>>> import numpy as np
>>> import numpy.linalg as la
>>> np.set_printoptions(suppress=True, linewidth=160)
>>> W0 = np.loadtxt("layer10.csv", delimiter=",")
>>> print(W0)
[[ 3.  0.  0.  0.  0.  0.]
 [ 0.  1.  0.  2. -3. -3.]
 [ 0.  0.  2.  0. -2.  3.]
 [ 0. -1. -2.  3.  2. -1.]
 [ 0. -3. -2.  0.  1.  3.]
 [ 0. -3. -3. -3.  0. -2.]]
>>> t3 = np.stack([W0, 4 * W0, W0[::-1]])
>>> print((t3 @ W0.T).shape)
(3, 6, 6)
>>> print(la.matrix_rank(t3))
[6 6 6]
>>> arr = np.array([[0, -7, -5], [-7, -14, -14], [-5, -14, 8]])
>>> out = np.array([[1, 2, 2], [4, 1, 4], [2, 2, 1], [0, 0, 2], [5, 2, 4], [2, 1, 1]])
>>> print(la.matrix_rank(np.vstack([W0, out.T])))
6
>>> print(np.einsum("ij->j", W0))
[ 3. -6. -5.  2. -2.  0.]
>>> out @ W0
Traceback (most recent call last):
  File "<python-input-12>", line 1, in <module>
    out @ W0
    ~~~~^~~~
ValueError: matmul: Input operand 1 has a mismatch in its core dimension 0, with gufunc signature (n?,k),(k,m?)->(n?,m?) (size 6 is different from 3)
>>> print(la.matrix_rank(W0 @ out))
3
>>> print(W0 @ out)
[[  3.   6.   6.]
 [-17.  -8.  -7.]
 [  0.   3.  -3.]
 [  0.  -2.   7.]
 [ -5.  -2.  -7.]
 [-22. -11. -23.]]
>>> print(out.T @ W0.T)
[[  3. -17.   0.   0.  -5. -22.]
 [  6.  -8.   3.  -2.  -2. -11.]
 [  6.  -7.  -3.   7.  -7. -23.]]
>>> vec = np.array([3, 1, 2])
>>> y = arr @ vec
>>> print(y)
[-17 -63 -13]
>>> print(np.round(la.solve(arr.T, arr[1]), 2) + 0)
[0. 1. 0.]
>>> Uu, sigma, VT = la.svd(arr, full_matrices=False)
>>> print(np.round(Uu.T @ Uu, 2) + 0)
[[1. 0. 0.]
 [0. 1. 0.]
 [0. 0. 1.]]
>>> print(np.round(np.abs(VT[0]), 2))
[0.34 0.84 0.42]
>>> print(np.allclose(Uu * sigma @ VT, arr))
True
>>> print(np.round(sigma / sigma[0], 2))
[1.   0.63 0.12]
>>> print(np.round(la.det(2 * arr), 2), round(la.det(arr), 2))
-8176.0 -1022.0
>>> print(np.einsum("ii->", arr))
-6
>>> print(np.round(la.eigvals(arr), 2))
[-23.83   2.87  14.96]
>>> print(round(float(la.det(arr.T)), 2))
-1022.0
>>> print(np.round(np.poly(arr), 2))
[   1.    6. -382. 1022.]
>>> feats = np.diag(20 * np.array([2, 2, 2, 1])) + np.array([[1, 0, 3, 1], [3, 2, 1, 2], [1, 1, 3, 2], [3, 1, 3, 3]])
>>> print(feats)
[[41  0  3  1]
 [ 3 42  1  2]
 [ 1  1 43  2]
 [ 3  1  3 23]]
>>> print(np.round(np.sort(np.abs(la.eigvals(feats))), 2))
[22.52 40.55 40.55 45.42]
>>> print(np.allclose(feats @ feats.T, feats.T @ feats))
False
>>> print((feats + feats.T) / 2)
[[41.   1.5  2.   2. ]
 [ 1.5 42.   1.   1.5]
 [ 2.   1.  43.   2.5]
 [ 2.   1.5  2.5 23. ]]
>>> print((feats - feats.T) / 2)
[[ 0.  -1.5  1.  -1. ]
 [ 1.5  0.   0.   0.5]
 [-1.   0.   0.  -0.5]
 [ 1.  -0.5  0.5  0. ]]
>>> print(np.trace(feats))
149
